% python3 -q
>>> import numpy as np
>>> np.set_printoptions(precision=1, suppress=True, linewidth=120, legacy="1.25")
>>> tidy = lambda a: np.round(a, 1) + 0
>>> E = np.loadtxt("run8.csv", delimiter=",")
>>> E
array([[-3., -1.,  1.,  1.,  0.,  1.,  3.],
       [ 2.,  3.,  2.,  3.,  0.,  2.,  2.],
       [ 0., -1.,  3.,  3.,  0.,  2.,  3.],
       [ 0.,  0.,  0.,  4.,  4.,  1.,  3.],
       [ 0.,  0.,  0.,  9.,  6.,  4.,  4.],
       [ 0.,  0.,  0.,  4.,  5.,  9.,  6.],
       [ 0.,  0.,  0.,  0.,  5.,  7.,  0.]])
>>> A2 = np.array([[2, 2, 3],
...     [3, -2, 2],
...     [0, 1, -3],
...     [-3, 1, -2],
...     [1, -3, 0],
...     [-2, -2, -3],
...     [-1, 1, -3]])
>>> np.einsum("ik,kj->ji", E, A2)
array([[-17.,  -2., -19., -13., -33., -31.,  -9.],
       [ -1.,   1.,   7.,  -7., -13., -23., -29.],
       [-28., -12., -32., -20., -42., -53., -21.]])
>>> np.linalg.matrix_rank(E @ A2)
3
>>> A2 = E / np.sqrt((E ** 2).mean(axis=1, keepdims=True))
>>> tidy(A2[1])
array([0.9, 1.4, 0.9, 1.4, 0. , 0.9, 0.9])
>>> M = np.loadtxt("out17.csv", delimiter=",")
>>> print(M)
[[-0.4  0.   0. ]
 [-0.3  0.   0.1]
 [-0.2  1.1  0.3]
 [ 0.6 -1.3 -1.2]
 [ 0.2 -0.2 -0.7]
 [-1.2  0.2  1.2]
 [ 0.  -0.1 -0.6]
 [ 1.   0.3 -0.4]
 [ 1.  -0.3 -0.3]
 [ 0.   0.1  0.1]
 [ 0.2 -0.2 -0.1]
 [-1.3 -1.7  1.7]
 [ 1.9  0.3 -1.9]
 [ 0.5 -0.9 -0.5]
 [ 0.5 -0.6 -0.4]
 [ 1.1 -1.  -1.2]
 [-0.2  0.3  0. ]
 [ 1.1 -1.5 -1.2]
 [-1.  -0.1  1.3]
 [-0.5  0.4  0. ]
 [-0.3  0.8  0.9]
 [ 0.5 -0.4 -0.5]
 [-0.6 -0.3  0.5]
 [-0.1 -0.8  0. ]
 [ 0.8  0.9 -0.7]
 [-0.8  0.   0.5]
 [ 0.7  1.2 -1.2]
 [ 1.1 -0.9 -0.9]
 [ 0.3  0.7  0. ]
 [-0.7  0.6  0.8]
 [-0.8 -1.1  0.7]
 [-0.4 -0.3  0.9]]
>>> D = np.linalg.norm(M[:, None] - M[None], axis=-1)
>>> tidy(D[10])
array([0.6, 0.6, 1.4, 1.6, 0.6, 2. , 0.5, 1. , 0.8, 0.4, 0. , 2.8, 2.5, 0.9, 0.6, 1.6, 0.6, 1.9, 1.8, 0.9, 1.5, 0.5,
       1. , 0.7, 1.4, 1.2, 1.8, 1.4, 0.9, 1.5, 1.6, 1.2])
>>> (D + 1e9 * np.eye(32)).round(6).argmin(axis=1)
array([ 1,  0, 20, 17,  6, 18,  4,  8, 21, 16,  9, 30, 26, 14, 21, 27,  9, 15,  5, 16, 29, 14, 25, 10, 26, 22, 24, 15,
       16, 20, 22, 22])
>>> print(D[10].round(6).argsort(kind="stable")[:4])
[10  9 21  6]
>>> np.unravel_index(D.round(6).argmax(), D.shape)
(11, 12)
>>> D.shape
(32, 32)
>>> tidy(np.linalg.norm(M, axis=1))
array([0.4, 0.3, 1.2, 1.9, 0.8, 1.7, 0.6, 1.1, 1.1, 0.1, 0.3, 2.7, 2.7, 1.1, 0.9, 1.9, 0.4, 2.2, 1.6, 0.6, 1.2, 0.8,
       0.8, 0.8, 1.4, 0.9, 1.8, 1.7, 0.8, 1.2, 1.5, 1. ])
>>> vec = np.array([2, -1, 0])
>>> rhs = M @ vec
>>> tidy(np.linalg.solve(M.T @ M, M.T @ rhs))
array([ 2., -1.,  0.])
>>> tidy(rhs)
array([-0.8, -0.6, -1.5,  2.5,  0.6, -2.6,  0.1,  1.7,  2.3, -0.1,  0.6, -0.9,  3.5,  1.9,  1.6,  3.2, -0.7,  3.7,
       -1.9, -1.4, -1.4,  1.4, -0.9,  0.6,  0.7, -1.6,  0.2,  3.1, -0.1, -2. , -0.5, -0.5])
>>> rng = np.random.default_rng(83)
>>> rhs = rhs + 0.1 * rng.normal(size=32)
>>> tidy(rhs)
array([-0.9, -0.6, -1.5,  2.5,  0.5, -2.5,  0.1,  1.6,  2.1, -0.2,  0.7, -0.8,  3.6,  1.8,  1.7,  3.2, -0.6,  3.7,
       -2. , -1.4, -1.4,  1.4, -0.8,  0.6,  0.7, -1.5,  0.3,  3.1,  0. , -2.2, -0.5, -0.5])
>>> c, *_ = np.linalg.lstsq(M, rhs)
>>> print([round(float(np.linalg.norm(np.linalg.solve(M.T @ M + lam * np.eye(3), M.T @ rhs))), 2) for lam in (0, 1, 10, 100)])
[2.21, 1.87, 1.29, 0.42]
>>> print(tidy(M.T @ (rhs - M @ c)))
[0. 0. 0.]
>>> hat = M @ np.linalg.solve(M.T @ M, M.T)
>>> tidy(hat @ M[:, 0])
array([-0.4, -0.3, -0.2,  0.6,  0.2, -1.2,  0. ,  1. ,  1. ,  0. ,  0.2, -1.3,  1.9,  0.5,  0.5,  1.1, -0.2,  1.1,
       -1. , -0.5, -0.3,  0.5, -0.6, -0.1,  0.8, -0.8,  0.7,  1.1,  0.3, -0.7, -0.8, -0.4])
>>> np.linalg.matrix_rank(np.eye(32) - hat)
29
>>> np.allclose(hat @ hat, hat)
True
>>> tidy(np.diag(hat))
array([0. , 0. , 0.1, 0.2, 0.1, 0.1, 0.1, 0.1, 0.2, 0. , 0. , 0.3, 0.2, 0.1, 0. , 0.1, 0. , 0.2, 0.1, 0.1, 0.1, 0. ,
       0. , 0. , 0.1, 0.1, 0.2, 0.1, 0.1, 0. , 0.1, 0.1])
>>> tidy(np.linalg.eigvalsh(hat))
array([0., 0., 0., 0., 0., 0., 0., 0., 0., 0., 0., 0., 0., 0., 0., 0., 0., 0., 0., 0., 0., 0., 0., 0., 0., 0., 0., 0.,
       0., 1., 1., 1.])
>>> A2 = M / np.sqrt((M ** 2).mean(axis=1, keepdims=True))
>>> tidy(A2[8])
array([ 1.6, -0.5, -0.5])
>>> np.linalg.matrix_rank(M - M.mean(axis=1, keepdims=True))
2
>>> tidy(M - M.mean(axis=1, keepdims=True))
array([[-0.3,  0.1,  0.1],
       [-0.2,  0.1,  0.2],
       [-0.6,  0.7, -0.1],
       [ 1.2, -0.7, -0.6],
       [ 0.4,  0. , -0.5],
       [-1.3,  0.1,  1.1],
       [ 0.2,  0.1, -0.4],
       [ 0.7,  0. , -0.7],
       [ 0.9, -0.4, -0.4],
       [-0.1,  0. ,  0. ],
       [ 0.2, -0.2, -0.1],
       [-0.9, -1.3,  2.1],
       [ 1.8,  0.2, -2. ],
       [ 0.8, -0.6, -0.2],
       [ 0.7, -0.4, -0.2],
       [ 1.5, -0.6, -0.8],
       [-0.2,  0.3,  0. ],
       [ 1.6, -1. , -0.7],
       [-1.1, -0.2,  1.2],
       [-0.5,  0.4,  0. ],
       [-0.8,  0.3,  0.4],
       [ 0.6, -0.3, -0.4],
       [-0.5, -0.2,  0.6],
       [ 0.2, -0.5,  0.3],
       [ 0.5,  0.6, -1. ],
       [-0.7,  0.1,  0.6],
       [ 0.5,  1. , -1.4],
       [ 1.3, -0.7, -0.7],
       [ 0. ,  0.4, -0.3],
       [-0.9,  0.4,  0.6],
       [-0.4, -0.7,  1.1],
       [-0.5, -0.4,  0.8]])
>>> m1 = np.load("mat.npy")
>>> m1
array([[-3,  0,  0,  0,  0,  0],
       [ 0, -3,  0,  0,  0,  0],
       [ 0,  0,  2,  0,  0,  0],
       [ 0,  0,  0, -1,  0,  0],
       [ 0,  0,  0,  0,  3,  0],
       [ 0,  0,  0,  0,  0,  0]])
>>> ev, vecs = np.linalg.eigh(m1)
>>> vec = np.array([0, -1, -3, -1, -2, -3])
>>> print(vecs * np.abs(ev) @ vecs.T)
[[3. 0. 0. 0. 0. 0.]
 [0. 3. 0. 0. 0. 0.]
 [0. 0. 2. 0. 0. 0.]
 [0. 0. 0. 1. 0. 0.]
 [0. 0. 0. 0. 3. 0.]
 [0. 0. 0. 0. 0. 0.]]
>>> tidy(np.linalg.eigvalsh(m1[1:, 1:]))
array([-3., -1.,  0.,  2.,  3.])
>>> print(vecs * np.maximum(ev, 0) @ vecs.T)
[[0. 0. 0. 0. 0. 0.]
 [0. 0. 0. 0. 0. 0.]
 [0. 0. 2. 0. 0. 0.]
 [0. 0. 0. 0. 0. 0.]
 [0. 0. 0. 0. 3. 0.]
 [0. 0. 0. 0. 0. 0.]]
>>> ev, vecs = np.linalg.eigh(m1)
>>> np.abs(vecs[:, -1]).round(6).argmax()
4
>>> ev
array([-3., -3., -1.,  0.,  2.,  3.])
>>> tidy(np.linalg.eigvalsh(m1 + -1 * np.eye(6)))
array([-4., -4., -2., -1.,  1.,  2.])
>>> print(vecs.T @ m1 @ vecs)
[[-3.  0.  0.  0.  0.  0.]
 [ 0. -3.  0.  0.  0.  0.]
 [ 0.  0. -1.  0.  0.  0.]
 [ 0.  0.  0.  0.  0.  0.]
 [ 0.  0.  0.  0.  2.  0.]
 [ 0.  0.  0.  0.  0.  3.]]
>>> ev.sum(), np.trace(m1)
(-2.0, -2)
>>> vecs @ np.diag(ev) @ vecs.T
array([[-3.,  0.,  0.,  0.,  0.,  0.],
       [ 0., -3.,  0.,  0.,  0.,  0.],
       [ 0.,  0.,  2.,  0.,  0.,  0.],
       [ 0.,  0.,  0., -1.,  0.,  0.],
       [ 0.,  0.,  0.,  0.,  3.,  0.],
       [ 0.,  0.,  0.,  0.,  0.,  0.]])
>>> tidy(np.linalg.svd(m1, compute_uv=False))
array([3., 3., 3., 2., 1., 0.])
>>> np.unique(ev.round(6) + 0, return_counts=True)[1]
array([2, 1, 1, 1, 1])
>>> vecs.T @ vecs
array([[1., 0., 0., 0., 0., 0.],
       [0., 1., 0., 0., 0., 0.],
       [0., 0., 1., 0., 0., 0.],
       [0., 0., 0., 1., 0., 0.],
       [0., 0., 0., 0., 1., 0.],
       [0., 0., 0., 0., 0., 1.]])
>>> U, sig, Vh = np.linalg.svd(m1)
>>> vecs = Vh[:(sig > 1e-8).sum()]
>>> vec = m1[4] + 2 * m1[0] + rng.integers(2) * np.eye(6)[5]
>>> vec
array([-6.,  0.,  0.,  0.,  3.,  1.])
>>> np.allclose(vecs.T @ vecs @ vec, vec)
False
>>> tidy(np.linalg.norm(vec - vecs.T @ vecs @ vec))
1.0
>>> print([int(np.linalg.matrix_rank(np.linalg.matrix_power(m1, p))) for p in range(1, 7)])
[5, 5, 5, 5, 5, 5]
>>> tidy(np.sort(np.linalg.eigvals(m1)))
array([-3., -3., -1.,  0.,  2.,  3.])
